% python3 -q
>>> import numpy as np
>>> np.set_printoptions(precision=3, suppress=True, linewidth=140, legacy="1.25")
>>> rnd = lambda a: np.round(a, 3) + 0
>>> M = np.minimum.outer(np.arange(1, 15), np.arange(1, 15)) * -3
>>> M
array([[ -3,  -3,  -3,  -3,  -3,  -3,  -3,  -3,  -3,  -3,  -3,  -3,  -3,  -3],
       [ -3,  -6,  -6,  -6,  -6,  -6,  -6,  -6,  -6,  -6,  -6,  -6,  -6,  -6],
       [ -3,  -6,  -9,  -9,  -9,  -9,  -9,  -9,  -9,  -9,  -9,  -9,  -9,  -9],
       [ -3,  -6,  -9, -12, -12, -12, -12, -12, -12, -12, -12, -12, -12, -12],
       [ -3,  -6,  -9, -12, -15, -15, -15, -15, -15, -15, -15, -15, -15, -15],
       [ -3,  -6,  -9, -12, -15, -18, -18, -18, -18, -18, -18, -18, -18, -18],
       [ -3,  -6,  -9, -12, -15, -18, -21, -21, -21, -21, -21, -21, -21, -21],
       [ -3,  -6,  -9, -12, -15, -18, -21, -24, -24, -24, -24, -24, -24, -24],
       [ -3,  -6,  -9, -12, -15, -18, -21, -24, -27, -27, -27, -27, -27, -27],
       [ -3,  -6,  -9, -12, -15, -18, -21, -24, -27, -30, -30, -30, -30, -30],
       [ -3,  -6,  -9, -12, -15, -18, -21, -24, -27, -30, -33, -33, -33, -33],
       [ -3,  -6,  -9, -12, -15, -18, -21, -24, -27, -30, -33, -36, -36, -36],
       [ -3,  -6,  -9, -12, -15, -18, -21, -24, -27, -30, -33, -36, -39, -39],
       [ -3,  -6,  -9, -12, -15, -18, -21, -24, -27, -30, -33, -36, -39, -42]])
>>> # symmetric
>>> u = np.array([-2, -4, -4, 2, 0, 1, 4, 0, 4, 1, -4, 4, -4, 5])
>>> other = M + np.outer(u, np.eye(14)[13])
>>> print(rnd(np.linalg.det(other) / np.linalg.det(M)), rnd(1 + np.linalg.solve(M, u)[13]))
-2.0 -2.0
>>> np.linalg.matrix_rank(other - M)
1
>>> W = np.array([[4, 3, 6, 5, 0, 5],
...     [7, 2, 5, 4, 0, 5],
...     [6, 1, 2, 0, 1, 3],
...     [7, 6, 0, 7, 9, 8],
...     [2, 7, 7, 3, 8, 3],
...     [9, 6, 3, 4, 0, 1],
...     [5, 3, 2, 0, 0, 2],
...     [7, 4, 7, 6, 7, 2],
...     [4, 1, 4, 0, 9, 7],
...     [7, 9, 9, 7, 4, 2],
...     [6, 8, 6, 7, 8, 6],
...     [9, 2, 9, 5, 9, 8],
...     [2, 7, 1, 9, 8, 5],
...     [0, 8, 5, 2, 4, 3]])
>>> beta = np.array([4, 0, 1, 3, 1, 5])
>>> act = np.maximum(M @ W + beta, 0)
>>> (act > 0).mean(axis=0)
array([0., 0., 0., 0., 0., 0.])
>>> np.linalg.matrix_rank(act)
0
>>> basis = np.array([[-5, 7, 3],
...     [-3, 4, -7],
...     [7, -3, -7],
...     [4, 8, -2],
...     [-4, -3, 6],
...     [9, 6, 1]])
>>> print((act @ basis).round(6).argmax(axis=1))
[0 0 0 0 0 0 0 0 0 0 0 0 0 0]
>>> W @ basis
array([[ 78,  92, -56],
       [ 55, 104, -31],
       [  4,  55,   6],
       [ 11, 150,  27],
       [ 25,  39, -47],
       [-17, 116, -43],
       [ -2,  53, -18],
       [ 16,  83, -24],
       [ 32,  35,  38],
       [ 31, 114, -93],
       [ 38, 124, -40],
       [ 68, 105,   2],
       [ 25, 117, -15],
       [ 30,  39, -68]])
>>> x = np.array([4, -3, 0, -2, -2, -2, -5, 1, 0, 2, -1, -2, 0, 1])
>>> a = np.maximum(M @ x, 0)
>>> print(np.maximum(M @ x, 0) - np.maximum(-M @ x, 0))
[ 27  66  96 126 150 168 180 177 177 177 183 186 183 180]
>>> M.T @ a
array([ -6228, -12375, -18324, -23985, -29268, -34101, -38430, -42219, -45477, -48204, -50400, -52047, -53136, -53676])
>>> rnd(np.linalg.eigvalsh(M).min())
-255.883
>>> np.all(np.linalg.eigvalsh(M) > 0)
False
>>> other = np.array([[1, 1], [1, -1]])
>>> rng = np.random.default_rng(30545)
>>> arr = np.kron(other, np.kron(other, other))[rng.permutation(8)][:6]
>>> print(arr)
[[ 1 -1  1 -1 -1  1 -1  1]
 [ 1  1 -1 -1  1  1 -1 -1]
 [ 1  1  1  1  1  1  1  1]
 [ 1  1 -1 -1 -1 -1  1  1]
 [ 1 -1  1 -1  1 -1  1 -1]
 [ 1 -1 -1  1 -1  1  1 -1]]
>>> x = np.array([-8, -1, -5, 2, 0, 3, -2, -1])
>>> np.einsum("ij,j->i", arr, x)
array([-10,   0, -12, -12, -18,   2])
>>> arr @ np.ones(8)
array([0., 0., 8., 0., 0., 0.])
>>> x @ arr
Traceback (most recent call last):
  File "<python-input-31>", line 1, in <module>
    x @ arr
    ~~^~~~~
ValueError: matmul: Input operand 1 has a mismatch in its core dimension 0, with gufunc signature (n?,k),(k,m?)->(n?,m?) (size 6 is different from 8)
>>> W = np.array([[0, 1], [2, 1], [2, 2], [1, 2], [2, 2], [3, 3], [1, 2], [3, 2]])
>>> beta = np.array([-1, -2])
>>> act = np.maximum(arr @ W + beta, 0)
>>> act
array([[ 1,  0],
       [ 0,  0],
       [13, 13],
       [ 0,  0],
       [ 0,  0],
       [ 0,  0]])
>>> basis = np.array([[3, 1, 0], [2, 2, 2]])
>>> (act @ basis).round(6).argmax(axis=1)
array([0, 0, 0, 0, 0, 0])
>>> W0 = np.loadtxt("layer6.csv", delimiter=",")
>>> W0
array([[ 2., -1., -4., -5., -2., -2., -4.],
       [ 3.,  0., -2., -2., -4.,  1., -1.],
       [-2.,  2.,  0., -2., -4., -2.,  2.],
       [ 2.,  0., -7., -8.,  0., -2., -6.],
       [-1.,  3., -6., -7.,  2., -1., -3.],
       [ 1.,  0., -4., -6., -4., -3., -3.],
       [ 2.,  2., -5., -6., -4.,  0., -2.],
       [ 3., -1., -7., -7.,  2., -1., -7.],
       [-2.,  4.,  2.,  0., -8.,  0.,  6.],
       [ 0.,  1., -3., -3.,  2.,  0., -2.]])
>>> # null space of dimension 3
>>> left, sigma, Vt = np.linalg.svd(W0)
>>> V = Vt[:(sigma > 1e-8).sum()]
>>> x = W0[4] + -3 * W0[8] + rng.integers(2) * np.eye(7)[6]
>>> x
array([  5.,  -9., -12.,  -7.,  26.,  -1., -20.])
>>> np.allclose(V.T @ V @ x, x)
False
>>> u = np.array([0, 0, 2])
>>> np.polyval(u, W0[4])
array([2., 2., 2., 2., 2., 2., 2.])
>>> K = np.load("dump.npy")
>>> K
array([[ 6, -3, -6,  6,  6,  0,  0, -3,  6,  3,  6],
       [ 4, -2, -4,  4,  4,  0,  0, -2,  4,  2,  4],
       [-4,  2,  4, -4, -4,  0,  0,  2, -4, -2, -4],
       [-4,  2,  4, -4, -4,  0,  0,  2, -4, -2, -4],
       [ 4, -2, -4,  4,  4,  0,  0, -2,  4,  2,  4],
       [ 6, -3, -6,  6,  6,  0,  0, -3,  6,  3,  6],
       [ 2, -1, -2,  2,  2,  0,  0, -1,  2,  1,  2],
       [-2,  1,  2, -2, -2,  0,  0,  1, -2, -1, -2],
       [ 4, -2, -4,  4,  4,  0,  0, -2,  4,  2,  4],
       [ 6, -3, -6,  6,  6,  0,  0, -3,  6,  3,  6]])
>>> # rows and columns are dependent
>>> left, sigma, Vt = np.linalg.svd(K)
>>> V = Vt[:(sigma > 1e-8).sum()]
>>> x = K[3] + 2 * K[7] + rng.integers(2) * np.eye(11)[3]
>>> x
array([-8.,  4.,  8., -7., -8.,  0.,  0.,  4., -8., -4., -8.])
>>> print(np.allclose(V.T @ V @ x, x))
False
>>> rnd(np.linalg.norm(x - V.T @ V @ x))
0.923
>>> np.linalg.matrix_rank(np.vstack([K, x]))
2
>>> rnd(V.T @ V)
array([[ 0.148, -0.074, -0.148,  0.148,  0.148,  0.   ,  0.   , -0.074,  0.148,  0.074,  0.148],
       [-0.074,  0.037,  0.074, -0.074, -0.074,  0.   ,  0.   ,  0.037, -0.074, -0.037, -0.074],
       [-0.148,  0.074,  0.148, -0.148, -0.148,  0.   ,  0.   ,  0.074, -0.148, -0.074, -0.148],
       [ 0.148, -0.074, -0.148,  0.148,  0.148,  0.   ,  0.   , -0.074,  0.148,  0.074,  0.148],
       [ 0.148, -0.074, -0.148,  0.148,  0.148,  0.   ,  0.   , -0.074,  0.148,  0.074,  0.148],
       [ 0.   ,  0.   ,  0.   ,  0.   ,  0.   ,  0.   ,  0.   ,  0.   ,  0.   ,  0.   ,  0.   ],
       [ 0.   ,  0.   ,  0.   ,  0.   ,  0.   ,  0.   ,  0.   ,  0.   ,  0.   ,  0.   ,  0.   ],
       [-0.074,  0.037,  0.074, -0.074, -0.074,  0.   ,  0.   ,  0.037, -0.074, -0.037, -0.074],
       [ 0.148, -0.074, -0.148,  0.148,  0.148,  0.   ,  0.   , -0.074,  0.148,  0.074,  0.148],
       [ 0.074, -0.037, -0.074,  0.074,  0.074,  0.   ,  0.   , -0.037,  0.074,  0.037,  0.074],
       [ 0.148, -0.074, -0.148,  0.148,  0.148,  0.   ,  0.   , -0.074,  0.148,  0.074,  0.148]])
>>> left, sigma, Vt = np.linalg.svd(K)
>>> np.argmax(sigma[:-1] / (sigma[1:] + 1e-6)) + 1
1
>>> other = left[:, :1] @ np.diag(sigma[:1]) @ Vt[:1]
>>> print(rnd(other))
[[ 6. -3. -6.  6.  6.  0.  0. -3.  6.  3.  6.]
 [ 4. -2. -4.  4.  4.  0.  0. -2.  4.  2.  4.]
 [-4.  2.  4. -4. -4.  0.  0.  2. -4. -2. -4.]
 [-4.  2.  4. -4. -4.  0.  0.  2. -4. -2. -4.]
 [ 4. -2. -4.  4.  4.  0.  0. -2.  4.  2.  4.]
 [ 6. -3. -6.  6.  6.  0.  0. -3.  6.  3.  6.]
 [ 2. -1. -2.  2.  2.  0.  0. -1.  2.  1.  2.]
 [-2.  1.  2. -2. -2.  0.  0.  1. -2. -1. -2.]
 [ 4. -2. -4.  4.  4.  0.  0. -2.  4.  2.  4.]
 [ 6. -3. -6.  6.  6.  0.  0. -3.  6.  3.  6.]]
>>> np.linalg.matrix_rank(other)
1
